In [1]: import numpy as np

In [2]: import numpy.linalg as la

In [3]: np.set_printoptions(suppress=True, linewidth=100)

In [4]: rd = lambda a: np.round(a, 4) + 0

In [5]: M2 = np.array([[3, 5, 5, 6], [9, 2, 2, 2], [6, 5, 3, 6], [4, 9, 2, 2]])

In [6]: W0 = np.tril(M2)

In [7]: print(W0)
[[3 0 0 0]
 [9 2 0 0]
 [6 5 3 0]
 [4 9 2 2]]

In [8]: proj = np.triu(np.array([[9, 2, 4, 9], [8, 3, 5, 4], [6, 6, 6, 5], [7, 3, 5, 0]]), 1) + np.eye(4)

In [9]: M2 = proj @ W0 @ la.inv(proj)

In [10]: print(np.trace(M2), np.trace(W0))
10.0 10

In [11]: print(rd(np.poly(M2)))
[  1. -10.  37. -60.  36.]

In [12]: print(rd(la.det(M2)))
36.0

In [13]: M2 = W0 / np.sqrt((W0 ** 2).mean(axis=1, keepdims=True))

In [14]: print(W0 - W0.mean(axis=1, keepdims=True))
[[ 2.25 -0.75 -0.75 -0.75]
 [ 6.25 -0.75 -2.75 -2.75]
 [ 2.5   1.5  -0.5  -3.5 ]
 [-0.25  4.75 -2.25 -2.25]]

In [15]: print(la.matrix_rank(M2) == la.matrix_rank(W0))
True

In [16]: print(rd(la.norm(M2, axis=1)))
[2. 2. 2. 2.]

In [17]: print(rd(M2[2]))
[1.4343 1.1952 0.7171 0.    ]

In [18]: u = np.array([-1, -3, -1, 2])

In [19]: M2 = W0 + np.outer(u, np.eye(4)[2])

In [20]: print(la.matrix_rank(M2 - W0))
1

In [21]: print(np.einsum("ij,ji->", W0, W0))
26

In [22]: print(np.poly(W0))
[  1. -10.  37. -60.  36.]

In [23]: print(rd(la.det(2 * W0)), rd(la.det(W0)))
576.0 36.0

In [24]: print(np.kron(np.eye(2, dtype=int), W0))
[[3 0 0 0 0 0 0 0]
 [9 2 0 0 0 0 0 0]
 [6 5 3 0 0 0 0 0]
 [4 9 2 2 0 0 0 0]
 [0 0 0 0 3 0 0 0]
 [0 0 0 0 9 2 0 0]
 [0 0 0 0 6 5 3 0]
 [0 0 0 0 4 9 2 2]]

In [25]: print(np.einsum("ii->", W0))
10

In [26]: M2 = W0[0, 0] * W0[1:] - np.outer(W0[1:, 0], W0[0])

In [27]: print(M2)
[[ 0  6  0  0]
 [ 0 15  9  0]
 [ 0 27  6  6]]

In [28]: print(la.matrix_rank(M2), la.matrix_rank(W0))
3 4

In [29]: X = np.load("layer0.npy")

In [30]: print(X)
[[  4.5295 -11.9457   9.3309  -9.328   -4.8174  -6.2848]
 [ 18.1063   2.7191   4.3357  -5.1443  -3.287    2.9499]
 [  3.1244  -8.4537   6.29     8.1345  -5.4439 -13.5426]
 [-15.0302   5.1514  -2.8961   4.7642  10.7612  -0.8176]
 [ -2.9779   6.0549  -4.2688   4.9081  -2.0909  17.5439]
 [ -8.5305  -2.4379   3.0471  15.9934   5.9896   4.5097]
 [  7.3041 -11.6594  -8.9466  -9.9152  -5.5409  -1.286 ]
 [  6.4268 -13.3281   5.2322  -0.3032 -11.2695   5.1564]
 [  6.0109  13.9843  12.578   -2.928   -0.3078  -1.1979]
 [-12.5152  10.499   -0.7105  -0.8424  11.4705  -0.594 ]
 [-14.4308  10.9053  -4.1429   5.7162   4.2995   2.1217]
 [ -6.8976  -9.7192  -5.9596  -7.6982   5.8856 -11.3376]
 [ 12.1703   4.9678  -9.9935  -5.3667   3.8043   9.1684]
 [  6.6198  -7.6272  11.3706  12.9216   1.2193  -0.5092]
 [ 13.0206  -9.5591   5.0024  -6.6463   0.595    8.3388]
 [ -4.7264  -1.8968  15.704   -2.4269  -0.9097 -10.9877]
 [  3.5771  -4.4373  12.5733   0.1921   0.6098 -14.4574]
 [  1.5933 -17.8283   4.343    7.7374   0.0308   0.9386]
 [  6.3099 -14.8381  -8.5903   0.5798   2.5311  -7.7123]
 [-14.7854   5.7459   5.3794  -1.9977 -10.2002  -3.3767]
 [ -8.2135  -6.8249   9.2193   9.5858   5.5377  -8.8549]
 [ 10.9492  10.5371  -4.0861  -7.0828  -9.8867  -2.1156]
 [  3.5536   0.1613  -7.3811 -17.2433  -5.5547  -2.1632]
 [ -2.7488  14.8665   7.7277   3.9819   6.2785   7.5127]
 [  2.6757  10.3518 -11.7858   1.0263 -11.2604  -4.3504]
 [ -6.1223   7.1721  -2.1566 -12.7148 -11.2151  -4.357 ]
 [ -3.0553  12.8783  -0.6848 -13.7108  -0.1863   6.027 ]
 [-12.8116 -10.7708  -3.0827   4.4549   8.1331   4.935 ]
 [  2.4351   0.9767   1.504  -10.4197   3.5518  16.4216]
 [  5.811    7.8888  10.7025  -5.661    6.8496 -10.5115]
 [  5.9986  -2.9534  -6.8251   5.371   -2.1291 -16.5931]
 [ -6.1095  -9.2173  -6.5509  11.6291  -9.9559   0.667 ]
 [  0.0452  11.836   10.2793   0.8699 -10.2723   6.9257]
 [ -0.1651   0.7668  13.06    -3.1493  14.7369  -1.3138]
 [ -7.0035   3.9016  -6.9862  11.2479   0.8159 -12.6388]
 [ 15.5008   3.4858  -8.1498  -5.5611  -3.1876  -6.33  ]
 [  9.142    5.9762  -9.3975   0.6921  -6.813  -12.0623]
 [ -2.2724  10.2207  -4.5831  -6.4349   4.6271 -14.3718]
 [  5.8811  -5.4967   6.2674  -3.5896 -16.8235  -0.0563]
 [ -1.0837  -9.4281   4.77    -5.9889  10.5971  11.7907]
 [ -5.3097   0.3227 -13.6816  -5.5978  11.7571   3.8668]
 [  5.3484  13.3483  -1.3176  -3.9976  -4.6354  12.4102]]

In [31]: z = X[:, 0] > np.median(X[:, 0])

In [32]: u = X[z].mean(axis=0) - X[~z].mean(axis=0)

In [33]: print(((X - X.mean(axis=0)) @ u > 0).astype(int))
[1 1 1 0 0 0 1 1 1 0 0 0 1 1 1 0 1 1 1 0 0 1 1 0 1 1 0 0 1 1 1 0 0 0 0 1 1 0 1 0 0 1]

In [34]: print(z.astype(int))
[1 1 1 0 0 0 1 1 1 0 0 0 1 1 1 0 1 0 1 0 0 1 1 0 1 0 0 0 1 1 1 0 0 0 0 1 1 0 1 0 0 1]

In [35]: print(np.argsort(-np.abs(u).round(6), kind="stable"))
[0 4 3 1 5 2]

In [36]: Xc = (X - X.mean(axis=0)) / X.std(axis=0)

In [37]: print(rd(Xc.std(axis=0)))
[1. 1. 1. 1. 1. 1.]

In [38]: print(np.argwhere(np.abs(Xc) > 2))
[[ 1  0]
 [ 4  5]
 [ 5  3]
 [17  1]
 [22  3]
 [28  5]
 [33  4]
 [38  4]]

In [39]: b = la.lstsq(np.delete(Xc, 4, axis=1), Xc[:, 4])[0]

In [40]: print(rd(b))
[-0.3596 -0.0474  0.0609 -0.0025  0.0924]

In [41]: print(np.abs(b).argmax())
0

In [42]: feats = np.load("case0.npy")

In [43]: print(feats)
[[1 0 0 0 0 0]
 [0 2 0 0 0 0]
 [0 0 0 0 0 0]
 [0 0 0 0 0 0]
 [0 0 0 0 2 0]
 [0 0 0 0 0 2]]

In [44]: def softmax(z):
    ...:     e = np.exp(z - z.max(axis=-1, keepdims=True))
    ...:     return e / e.sum(axis=-1, keepdims=True)
    ...: 

In [45]: print(rd(softmax(feats).sum(axis=1)))
[1. 1. 1. 1. 1. 1.]

In [46]: print(rd(softmax(10 * feats[5])))
[0. 0. 0. 0. 0. 1.]

In [47]: print(rd(softmax(feats[5] + 5)))
[0.0807 0.0807 0.0807 0.0807 0.0807 0.5964]

In [48]: scores = feats @ feats.T / np.sqrt(6)

In [49]: print(rd(softmax(scores)))
[[0.2313 0.1537 0.1537 0.1537 0.1537 0.1537]
 [0.0988 0.5059 0.0988 0.0988 0.0988 0.0988]
 [0.1667 0.1667 0.1667 0.1667 0.1667 0.1667]
 [0.1667 0.1667 0.1667 0.1667 0.1667 0.1667]
 [0.0988 0.0988 0.0988 0.0988 0.5059 0.0988]
 [0.0988 0.0988 0.0988 0.0988 0.0988 0.5059]]
